$ ipython --no-banner

In [1]: import numpy as np

In [2]: np.set_printoptions(precision=4, suppress=True, linewidth=100)

In [3]: rng = np.random.default_rng(36)

In [4]: E = rng.normal(size=(22, 3)) + 3 * np.array([-2, 2, -1])

In [5]: E
Out[5]: 
array([[-7.1098,  5.7121, -3.2631],
       [-6.2368,  7.1188, -2.8669],
       [-5.6411,  6.0058, -3.8984],
       [-5.8282,  6.7262, -2.8828],
       [-6.548 ,  4.7788, -1.3752],
       [-6.7874,  5.2054, -4.3124],
       [-5.6879,  6.1073, -3.7562],
       [-6.1783,  6.1945, -3.4004],
       [-7.0245,  5.7116, -2.7873],
       [-6.9787,  5.4125, -2.4105],
       [-4.949 ,  6.7725, -2.7282],
       [-4.8528,  5.5714, -3.1037],
       [-6.2176,  6.8586, -3.7607],
       [-6.4637,  7.5794, -3.4754],
       [-7.8145,  6.7314, -2.0454],
       [-6.9028,  5.0957, -3.6122],
       [-5.9274,  7.1832, -2.038 ],
       [-7.3297,  7.4492, -3.7597],
       [-5.7329,  5.9373, -3.3643],
       [-7.1295,  8.0981, -3.0171],
       [-4.6289,  5.3312, -2.4005],
       [-6.4719,  6.4294, -2.0067]])

In [6]: proj = E @ np.linalg.solve(E.T @ E, E.T)

In [7]: np.allclose(proj @ proj, proj)
Out[7]: True

In [8]: round(np.trace(proj), 4)
Out[8]: np.float64(3.0)

In [9]: D = np.linalg.norm(E[:, None] - E[None], axis=-1)

In [10]: np.unravel_index(D.round(6).argmax(), D.shape)
Out[10]: (np.int64(19), np.int64(20))

In [11]: u = np.array([0, 0])

In [12]: np.polyval(u, E[19])
Out[12]: array([0., 0., 0.])

In [13]: np.correlate(E[19], E[10], "full")
Out[13]: array([ 19.4508, -70.3779,  98.3597, -60.511 ,  14.9317])

In [14]: Uu, sv, Vh = np.linalg.svd(E)

In [15]: sv
Out[15]: array([44.2067,  3.6689,  3.428 ])

In [16]: print(np.argmax(sv[:-1] / (sv[1:] + 1e-6)) + 1)
1

In [17]: other = Uu[:, :1] @ np.diag(sv[:1]) @ Vh[:1]

In [18]: np.linalg.matrix_rank(other)
Out[18]: np.int64(1)

In [19]: np.round(np.linalg.norm(E - other, 2), 4), np.round(sv[1], 4)
Out[19]: (np.float64(3.6689), np.float64(3.6689))

In [20]: E.shape
Out[20]: (22, 3)

In [21]: np.count_nonzero(E)
Out[21]: np.int64(66)

In [22]: round(np.linalg.norm(E), 4)
Out[22]: np.float64(44.4909)

In [23]: print(E.sum(axis=0))
[-138.4413  138.0104  -66.2651]

In [24]: print(E.mean(axis=0))
[-6.2928  6.2732 -3.0121]

In [25]: round(float(np.abs(E).max()), 4)
Out[25]: 8.0981

In [26]: X = np.load("a.npy")

In [27]: X
Out[27]: 
array([[  9.6091,   2.5267, -13.3751],
       [ -0.8496,   3.4637,  -0.0425],
       [ -2.2312,   5.0267,   0.8904],
       [ -2.3417,   3.0103,   1.254 ],
       [  7.9668,  -0.572 , -12.7217],
       [ -1.7201,   1.8046,   1.4826],
       [ -3.2096,   3.7319,  -0.4887],
       [  9.728 ,  -0.8752, -13.6535],
       [ -2.1184,   2.272 ,   0.7047],
       [  8.0479,   0.4306, -11.1144],
       [ 10.0835,   0.4054, -11.0955],
       [ -3.9161,   3.0472,  -0.9731],
       [ -1.1256,   2.9166,   1.1069],
       [ 11.1816,   0.0789, -13.441 ],
       [  9.4377,  -0.9965, -13.0493],
       [  9.8812,  -0.2581, -13.9435],
       [  9.1186,  -1.7607, -10.7202],
       [  8.5591,   0.1969, -13.6435],
       [ 10.9121,  -0.3263, -13.9027],
       [  8.8996,  -1.2607, -12.4274],
       [ -1.218 ,   3.5297,   0.7715],
       [ -0.9369,   3.0954,   1.1106],
       [ 11.1165,   0.4925, -13.6562]])

In [28]: D = np.linalg.norm(X[:, None] - X[None], axis=-1)

In [29]: np.linalg.matrix_rank(D ** 2)
Out[29]: np.int64(5)

In [30]: D[6].round(6).argsort(kind="stable")[:4]
Out[30]: array([ 6, 11,  3,  2])

In [31]: D.shape
Out[31]: (23, 23)

In [32]: print(D[:5, :5])
[[ 0.     16.9712 18.7069 18.8962  3.5674]
 [16.9712  0.      2.2852  2.028  15.9618]
 [18.7069  2.2852  0.      2.0519 17.9063]
 [18.8962  2.028   2.0519  0.     17.7318]
 [ 3.5674 15.9618 17.9063 17.7318  0.    ]]

In [33]: np.flatnonzero(D[6] < D.mean() / 2)
Out[33]: array([ 1,  2,  3,  5,  6,  8, 11, 12, 20, 21])
